In [1]: import numpy as np

In [2]: np.set_printoptions(precision=3, suppress=True, linewidth=160)

In [3]: rnd = lambda a: np.round(a, 3) + 0

In [4]: X = np.load("x.npy")

In [5]: X
Out[5]: 
array([[-3,  0,  0,  0,  0,  0,  0],
       [ 0, -1,  0,  0,  0,  0,  0],
       [ 0,  0,  1,  0,  0,  0,  0],
       [ 0,  0,  0,  1,  0,  0,  0],
       [ 0,  0,  0,  0, -3,  0,  0],
       [ 0,  0,  0,  0,  0,  1,  0],
       [ 0,  0,  0,  0,  0,  0,  3]])

In [6]: np.linalg.matrix_rank(X - X[0, 0] * np.eye(7))
Out[6]: np.int64(5)

In [7]: rnd(np.sort(np.linalg.eigvals(X)))
Out[7]: array([-3., -3., -1.,  1.,  1.,  1.,  3.])

In [8]: np.flatnonzero(np.linalg.matrix_power((X != 0) + (X.T != 0) + np.eye(7), 7)[5])
Out[8]: array([5])

In [9]: (X != 0).astype(int)
Out[9]: 
array([[1, 0, 0, 0, 0, 0, 0],
       [0, 1, 0, 0, 0, 0, 0],
       [0, 0, 1, 0, 0, 0, 0],
       [0, 0, 0, 1, 0, 0, 0],
       [0, 0, 0, 0, 1, 0, 0],
       [0, 0, 0, 0, 0, 1, 0],
       [0, 0, 0, 0, 0, 0, 1]])

In [10]: M = np.load("case13.npy")

In [11]: rnd(M)
Out[11]: 
array([[0.043, 0.13 , 0.043, 0.13 , 0.13 , 0.13 , 0.13 , 0.13 , 0.13 ],
       [0.158, 0.053, 0.105, 0.105, 0.158, 0.105, 0.053, 0.105, 0.158],
       [0.143, 0.048, 0.095, 0.143, 0.095, 0.095, 0.143, 0.143, 0.095],
       [0.091, 0.182, 0.182, 0.182, 0.   , 0.   , 0.182, 0.091, 0.091],
       [0.111, 0.056, 0.167, 0.111, 0.056, 0.167, 0.111, 0.167, 0.056],
       [0.05 , 0.15 , 0.05 , 0.15 , 0.1  , 0.2  , 0.05 , 0.15 , 0.1  ],
       [0.143, 0.071, 0.071, 0.   , 0.214, 0.214, 0.071, 0.143, 0.071],
       [0.071, 0.   , 0.143, 0.143, 0.   , 0.214, 0.071, 0.214, 0.143],
       [0.231, 0.077, 0.154, 0.154, 0.077, 0.077, 0.   , 0.154, 0.077]])

In [12]: # row-stochastic, so 1 is an eigenvalue

In [13]: rnd(np.sort(np.abs(np.linalg.eigvals(M)))[::-1])
Out[13]: array([1.   , 0.168, 0.168, 0.13 , 0.081, 0.081, 0.065, 0.065, 0.053])

In [14]: M @ np.ones(9)
Out[14]: array([1., 1., 1., 1., 1., 1., 1., 1., 1.])

In [15]: pr = np.eye(9)[7]

In [16]: for _ in range(7):
    ...:     pr = pr @ M
    ...:     print(pr.round(3))
    ...: 
[0.071 0.    0.143 0.143 0.    0.214 0.071 0.214 0.143]
[0.106 0.09  0.111 0.14  0.071 0.138 0.087 0.153 0.104]
[0.11  0.088 0.113 0.131 0.083 0.133 0.092 0.146 0.105]
[0.11  0.087 0.113 0.13  0.085 0.134 0.092 0.146 0.104]
[0.11  0.087 0.112 0.13  0.085 0.134 0.092 0.146 0.104]
[0.11  0.087 0.112 0.13  0.085 0.134 0.092 0.146 0.104]
[0.11  0.087 0.112 0.13  0.085 0.134 0.092 0.146 0.104]

In [17]: x = np.array([-1, -1, 1, -1, -3, 3, 0, 1, 0])

In [18]: target = M @ x

In [19]: beta, lr = np.zeros(9), 1 / np.linalg.norm(M, 2) ** 2

In [20]: for i in range(200):
    ...:     beta -= lr * M.T @ (M @ beta - target)
    ...:     if i % 50 == 0: print(i, round(np.linalg.norm(M @ beta - target), 3))
    ...: 
0 0.908
50 0.13
100 0.06
150 0.042

In [21]: rnd(beta)
Out[21]: array([-1.556, -1.35 ,  1.209, -0.535, -2.338,  2.565, -0.151,  1.481, -0.447])

In [22]: np.allclose(M @ M.T, M.T @ M)
Out[22]: False

In [23]: rnd(np.linalg.det(M))
Out[23]: np.float64(0.0)

In [24]: np.allclose(M, M.T)
Out[24]: False

In [25]: rnd(np.trace(M))
Out[25]: np.float64(0.991)

In [26]: A = np.array([[2.0, 0.0, 0.0, 0.0],
    ...:     [0.0, 3.0, -2.0, 1.0],
    ...:     [0.0, 2.0, -2.0, 2.0],
    ...:     [0.0, 2.0, -4.0, 4.0]])

In [27]: A
Out[27]: 
array([[ 2.,  0.,  0.,  0.],
       [ 0.,  3., -2.,  1.],
       [ 0.,  2., -2.,  2.],
       [ 0.,  2., -4.,  4.]])

In [28]: # 2 groups of indices that never mix

In [29]: np.linalg.norm(A, axis=1).argmax()
Out[29]: np.int64(3)

In [30]: rnd(np.linalg.norm(A, 1)), rnd(np.linalg.norm(A, np.inf))
Out[30]: (np.float64(8.0), np.float64(10.0))

In [31]: rnd(np.linalg.norm(A, 2))
Out[31]: np.float64(7.611)

In [32]: rnd(np.linalg.norm(A, "nuc"))
Out[32]: np.float64(11.874)

In [33]: rnd(np.linalg.norm(A, axis=1))
Out[33]: array([2.   , 3.742, 3.464, 6.   ])

In [34]: A[0] @ A[3]
Out[34]: np.float64(0.0)

In [35]: x = np.array([-1, -1, -4, -3])

In [36]: target = A @ x

In [37]: beta, lr = np.zeros(4), 1 / np.linalg.norm(A, 2) ** 2

In [38]: for i in range(200):
    ...:     beta -= lr * A.T @ (A @ beta - target)
    ...:     if i % 50 == 0: print(i, round(np.linalg.norm(A @ beta - target), 3))
    ...: 
0 2.347
50 1.258
100 1.184
150 1.115

In [39]: rnd(np.linalg.cond(A))
Out[39]: np.float64(28.965)

In [40]: rnd(beta)
Out[40]: array([-1.   ,  0.091, -0.981, -0.608])

In [41]: ev, V = np.linalg.eig(A)

In [42]: rnd(A @ V[:, 0] - ev[0] * V[:, 0])
Out[42]: array([0., 0., 0., 0.])

In [43]: O, R = np.linalg.qr(X)

In [44]: R
Out[44]: 
array([[-3.,  0.,  0.,  0.,  0.,  0.,  0.],
       [ 0., -1.,  0.,  0.,  0.,  0.,  0.],
       [ 0.,  0.,  1.,  0.,  0.,  0.,  0.],
       [ 0.,  0.,  0.,  1.,  0.,  0.,  0.],
       [ 0.,  0.,  0.,  0., -3.,  0.,  0.],
       [ 0.,  0.,  0.,  0.,  0.,  1.,  0.],
       [ 0.,  0.,  0.,  0.,  0.,  0.,  3.]])

In [45]: np.trace(O @ O.T)
Out[45]: np.float64(7.0)

In [46]: O.T @ O
Out[46]: 
array([[1., 0., 0., 0., 0., 0., 0.],
       [0., 1., 0., 0., 0., 0., 0.],
       [0., 0., 1., 0., 0., 0., 0.],
       [0., 0., 0., 1., 0., 0., 0.],
       [0., 0., 0., 0., 1., 0., 0.],
       [0., 0., 0., 0., 0., 1., 0.],
       [0., 0., 0., 0., 0., 0., 1.]])

In [47]: u = np.array([-1, 5, 2, 5])

In [48]: M2 = A + np.outer(u, np.eye(4)[0])

In [49]: rnd(np.linalg.det(M2) / np.linalg.det(A)), rnd(1 + np.linalg.solve(A, u)[0])
Out[49]: (np.float64(0.5), np.float64(0.5))

In [50]: arr = np.load("mat.npy")

In [51]: arr
Out[51]: 
array([[ 0,  0,  0,  0,  0, -3],
       [ 0,  0,  0,  2,  0,  0],
       [ 0,  0,  0,  1,  0,  0],
       [ 0,  0,  0,  1, -3,  0],
       [ 0,  0,  0,  0, -2,  0],
       [-1,  0,  0,  2,  0,  0],
       [-2,  0,  0,  0,  0,  0],
       [ 0,  3,  0,  2, -1,  0],
       [-3,  2,  0,  0,  0,  0],
       [ 0,  0,  0,  0,  0,  0],
       [ 0, -2,  0,  0,  0,  0]])

In [52]: M2 = np.array([[3, 2], [1, 0], [0, 1], [1, 3], [3, 1], [2, 0]])

In [53]: np.einsum("ij->j", arr)
Out[53]: array([-6,  3,  0,  8, -6, -3])

In [54]: np.vstack([arr, M2.T]).shape
Out[54]: (13, 6)

In [55]: np.abs(np.diag(np.linalg.qr(arr)[1])) > 1e-9
Out[55]: array([ True,  True, False,  True,  True,  True])

In [56]: np.allclose(arr[:-1].T @ np.linalg.lstsq(arr[:-1].T, arr[-1])[0], arr[-1])
Out[56]: True

In [57]: rnd(np.trace(np.linalg.pinv(arr) @ arr))
Out[57]: np.float64(5.0)

In [58]: np.linalg.lstsq(arr[:-1].T, arr[-1])[2]
Out[58]: np.int32(5)

In [59]: np.unique(arr.round(6), axis=0).shape
Out[59]: (11, 6)
